$ ipython --no-banner

In [1]: import numpy as np

In [2]: np.set_printoptions(precision=3, suppress=True, linewidth=200, legacy="1.25")

In [3]: m1 = np.loadtxt("dump.csv", delimiter=",")

In [4]: m1
Out[4]: 
array([[  5.938,  -5.973,  24.018],
       [ -9.977,   9.9  , -40.005],
       [  9.973, -10.022,  39.895],
       [  8.018,  -8.013,  31.979],
       [ -6.022,   6.04 , -23.874],
       [ 17.968, -18.05 ,  71.993],
       [ -9.983,  10.019, -39.991]])

In [5]: U, sig, Vh = np.linalg.svd(m1)

In [6]: np.argmax(sig[:-1] / (sig[1:] + 1e-6)) + 1
Out[6]: 1

In [7]: Y = U[:, :1] @ np.diag(sig[:1]) @ Vh[:1]

In [8]: round(np.abs(m1 - Y).max(), 3)
Out[8]: 0.107

In [9]: np.linalg.matrix_rank(Y)
Out[9]: 1

In [10]: np.linalg.matrix_rank(m1, rtol=0.05)
Out[10]: 1

In [11]: W1 = np.array([[2, 2], [0, 2], [2, 0]])

In [12]: beta = np.array([0, -1])

In [13]: H = np.maximum(m1 @ W1 + beta, 0)

In [14]: H
Out[14]: 
array([[ 59.912,   0.   ],
       [  0.   ,   0.   ],
       [ 99.736,   0.   ],
       [ 79.994,   0.   ],
       [  0.   ,   0.   ],
       [179.922,   0.   ],
       [  0.   ,   0.   ]])

In [15]: (H > 0).mean(axis=0)
Out[15]: array([0.571, 0.   ])

In [16]: (H > 0).astype(int)
Out[16]: 
array([[1, 0],
       [0, 0],
       [1, 0],
       [1, 0],
       [0, 0],
       [1, 0],
       [0, 0]])

In [17]: Z = np.array([[1, -2, 2], [-1, 2, 1]])

In [18]: H @ Z
Out[18]: 
array([[  59.912, -119.824,  119.824],
       [   0.   ,    0.   ,    0.   ],
       [  99.736, -199.472,  199.472],
       [  79.994, -159.988,  159.988],
       [   0.   ,    0.   ,    0.   ],
       [ 179.922, -359.844,  359.844],
       [   0.   ,    0.   ,    0.   ]])

In [19]: W1 @ Z
Out[19]: 
array([[ 0,  0,  6],
       [-2,  4,  2],
       [ 2, -4,  4]])

In [20]: (H @ Z).round(6).argmax(axis=1)
Out[20]: array([2, 0, 2, 2, 0, 2, 0])

In [21]: ang = np.radians(45)

In [22]: R = np.eye(2)

In [23]: R[1, 1] = R[0, 0] = np.cos(ang)

In [24]: R[1, 0], R[0, 1] = -np.sin(ang), np.sin(ang)

In [25]: R
Out[25]: 
array([[ 0.707,  0.707],
       [-0.707,  0.707]])

In [26]: Y = H @ R.T

In [27]: Y
Out[27]: 
array([[  42.364,  -42.364],
       [   0.   ,    0.   ],
       [  70.524,  -70.524],
       [  56.564,  -56.564],
       [   0.   ,    0.   ],
       [ 127.224, -127.224],
       [   0.   ,    0.   ]])

In [28]: np.allclose(np.linalg.norm(H, axis=1), np.linalg.norm(Y, axis=1))
Out[28]: True

In [29]: np.abs(Y - H).max(axis=0)
Out[29]: array([ 52.698, 127.224])

In [30]: rng = np.random.default_rng(84)

In [31]: Y = m1 + rng.integers(-2, 3, (7, 1)) @ rng.integers(-2, 3, (1, 3))

In [32]: Y
Out[32]: 
array([[  7.938,  -6.973,  23.018],
       [ -7.977,   8.9  , -41.005],
       [  5.973,  -8.022,  41.895],
       [ 12.018, -10.013,  29.979],
       [ -6.022,   6.04 , -23.874],
       [ 19.968, -19.05 ,  70.993],
       [ -9.983,  10.019, -39.991]])

In [33]: np.linalg.matrix_rank(Y - m1, tol=1e-8)
Out[33]: 1

In [34]: np.abs(Y - m1).sum(axis=1)
Out[34]: array([4., 4., 8., 8., 0., 4., 0.])

In [35]: Y - m1
Out[35]: 
array([[ 2., -1., -1.],
       [ 2., -1., -1.],
       [-4.,  2.,  2.],
       [ 4., -2., -2.],
       [ 0.,  0.,  0.],
       [ 2., -1., -1.],
       [ 0.,  0.,  0.]])

In [36]: np.count_nonzero(m1)
Out[36]: 21

In [37]: np.unravel_index(np.abs(m1).argmax(), m1.shape)
Out[37]: (5, 2)

In [38]: np.abs(m1).max()
Out[38]: 71.993

In [39]: m1[7]
---------------------------------------------------------------------------
IndexError                                Traceback (most recent call last)
Cell In[39], line 1
----> 1 m1[7]

IndexError: index 7 is out of bounds for axis 0 with size 7

In [40]: np.linalg.matrix_rank(m1)
Out[40]: 3

In [41]: np.zeros(7, 3)
---------------------------------------------------------------------------
TypeError                                 Traceback (most recent call last)
Cell In[41], line 1
----> 1 np.zeros(7, 3)

TypeError: Cannot interpret '3' as a data type

In [42]: np.linalg.svd(m1, compute_uv=False)
Out[42]: array([116.885,   0.149,   0.068])

In [43]: m1.sum(axis=1)
Out[43]: array([ 23.983, -40.082,  39.846,  31.984, -23.856,  71.911, -39.955])

In [44]: m1[:, 3]
---------------------------------------------------------------------------
IndexError                                Traceback (most recent call last)
Cell In[44], line 1
----> 1 m1[:, 3]

IndexError: index 3 is out of bounds for axis 1 with size 3

In [45]: round(float(np.linalg.norm(m1)), 3)
Out[45]: 116.885

In [46]: F = np.load("sample4.npy")

In [47]: F
Out[47]: 
array([[ 0,  0,  0,  0,  0,  0],
       [ 3,  3,  1, -3, -3,  1],
       [ 0,  0,  0,  0,  0,  0],
       [ 3,  3,  1, -3, -3,  1],
       [ 6,  6,  2, -6, -6,  2],
       [ 3,  3,  1, -3, -3,  1]])

In [48]: rk = np.linalg.matrix_rank(F)

In [49]: rk
Out[49]: 1

In [50]: ns = np.linalg.svd(F)[2][rk:].T

In [51]: np.linalg.matrix_rank(F.T @ F), np.linalg.matrix_rank(F @ F.T)
Out[51]: (1, 1)

In [52]: [int(np.linalg.matrix_rank(F[:, :j + 1])) for j in range(6)]
Out[52]: [1, 1, 1, 1, 1, 1]

In [53]: ns.shape
Out[53]: (6, 5)

In [54]: np.allclose(F @ ns, 0)
Out[54]: True

In [55]: [int(np.linalg.matrix_rank(np.delete(F, i, axis=0))) for i in range(6)]
Out[55]: [1, 1, 1, 1, 1, 1]

In [56]: data = np.array([[0, 0, 0, 0, 0, 0],
    ...:     [0, 4, 0, 2, 2, 6],
    ...:     [0, 0, 0, 0, 0, 0],
    ...:     [0, 2, 0, 1, 1, 3],
    ...:     [0, 2, 0, 1, 1, 3],
    ...:     [0, 6, 0, 3, 3, 9]])

In [57]: evals, V = np.linalg.eigh(data)

In [58]: np.unique(evals.round(6) + 0, return_counts=True)[1]
Out[58]: array([5, 1])

In [59]: (evals > 1e-8).sum(), (evals < -1e-8).sum()
Out[59]: (1, 0)

In [60]: np.round(V @ np.diag(evals) @ V.T, 3) + 0
Out[60]: 
array([[0., 0., 0., 0., 0., 0.],
       [0., 4., 0., 2., 2., 6.],
       [0., 0., 0., 0., 0., 0.],
       [0., 2., 0., 1., 1., 3.],
       [0., 2., 0., 1., 1., 3.],
       [0., 6., 0., 3., 3., 9.]])

In [61]: np.round(np.linalg.eigvalsh(data @ data), 3) + 0
Out[61]: array([  0.,   0.,   0.,   0.,   0., 225.])

In [62]: np.abs(V[:, -1])
Out[62]: array([0.   , 0.516, 0.   , 0.258, 0.258, 0.775])

In [63]: round(np.trace(np.linalg.pinv(data) @ data), 3)
Out[63]: 1.0

In [64]: np.linalg.lstsq(data[:-1].T, data[-1])[2]
Out[64]: 1

In [65]: np.unique(data.round(6), axis=0).shape
Out[65]: (4, 6)

In [66]: np.allclose(data[:-1].T @ np.linalg.lstsq(data[:-1].T, data[-1])[0], data[-1])
Out[66]: True

In [67]: np.abs(np.diag(np.linalg.qr(data)[1])) > 1e-9
Out[67]: array([False,  True, False, False, False, False])

In [68]: W0 = np.load("mat.npy")

In [69]: W0
Out[69]: 
array([[ -1.1  ,  -1.5  ,   0.023,   1.4  ,   0.7  ,   0.   ],
       [ -0.1  ,   0.4  ,  -4.518,  -0.9  ,   1.5  ,  -0.9  ],
       [  0.9  ,   0.   , -13.02 ,   0.5  ,  -1.9  ,  -2.6  ],
       [  0.6  ,  -0.2  ,  -8.485,   0.9  ,   0.3  ,  -1.7  ],
       [ -0.3  ,   2.2  , -10.018,   0.1  ,  -0.5  ,  -2.   ],
       [  0.5  ,   0.5  ,   0.502,   2.1  ,   0.6  ,   0.1  ],
       [ -0.9  ,   1.4  ,   2.508,  -0.8  ,   0.   ,   0.5  ],
       [  1.5  ,  -0.7  ,   7.503,   0.8  ,  -0.1  ,   1.5  ],
       [  0.3  ,  -1.1  ,  -4.486,   0.2  ,   1.7  ,  -0.9  ],
       [  2.6  ,   0.3  ,  -2.992,   0.3  ,   0.3  ,  -0.6  ],
       [ -0.9  ,  -1.3  ,  -2.49 ,  -3.1  ,  -1.1  ,  -0.5  ],
       [ -0.8  ,  -0.1  ,   6.472,   0.3  ,  -0.4  ,   1.3  ],
       [  0.2  ,   0.5  ,  -3.492,   0.7  ,   1.4  ,  -0.7  ],
       [ -0.2  ,   0.6  , -16.018,  -0.6  ,   0.1  ,  -3.2  ],
       [ -0.1  ,   1.9  ,  -2.517,   0.8  ,  -0.8  ,  -0.5  ],
       [ -1.6  ,  -1.7  ,  -2.024,   1.9  ,  -1.3  ,  -0.4  ],
       [  1.8  ,   0.9  ,  -2.987,  -0.3  ,   2.1  ,  -0.6  ],
       [ -0.2  ,   0.7  ,   1.005,  -0.3  ,  -1.   ,   0.2  ],
       [  0.8  ,  -0.7  , -12.972,   0.4  ,   0.7  ,  -2.6  ],
       [  0.1  ,   0.3  ,  -3.503,  -0.2  ,   1.7  ,  -0.7  ],
       [  0.2  ,   1.2  ,  -4.517,  -1.2  ,   1.   ,  -0.9  ],
       [ -2.7  ,   0.8  ,   1.468,   1.   ,  -0.4  ,   0.3  ],
       [ -1.5  ,   0.6  ,   1.491,  -0.9  ,  -0.7  ,   0.3  ],
       [ -0.1  ,   0.   ,  -1.005,   0.2  ,  -0.4  ,  -0.2  ]])

In [70]: np.linalg.matrix_rank(W0, rtol=0.1)
Out[70]: 5

In [71]: round(np.linalg.norm(W0, 2) / np.linalg.norm(W0), 3)
Out[71]: 0.952

In [72]: Y = W0 / np.linalg.norm(W0, axis=1)
---------------------------------------------------------------------------
ValueError                                Traceback (most recent call last)
Cell In[72], line 1
----> 1 Y = W0 / np.linalg.norm(W0, axis=1)

ValueError: operands could not be broadcast together with shapes (24,6) (24,) 

In [73]: Y = W0 / np.linalg.norm(W0, axis=1, keepdims=True)

In [74]: gram = Y @ Y.T

In [75]: np.linalg.norm(Y, axis=1)
Out[75]: array([1., 1., 1., 1., 1., 1., 1., 1., 1., 1., 1., 1., 1., 1., 1., 1., 1., 1., 1., 1., 1., 1., 1., 1.])
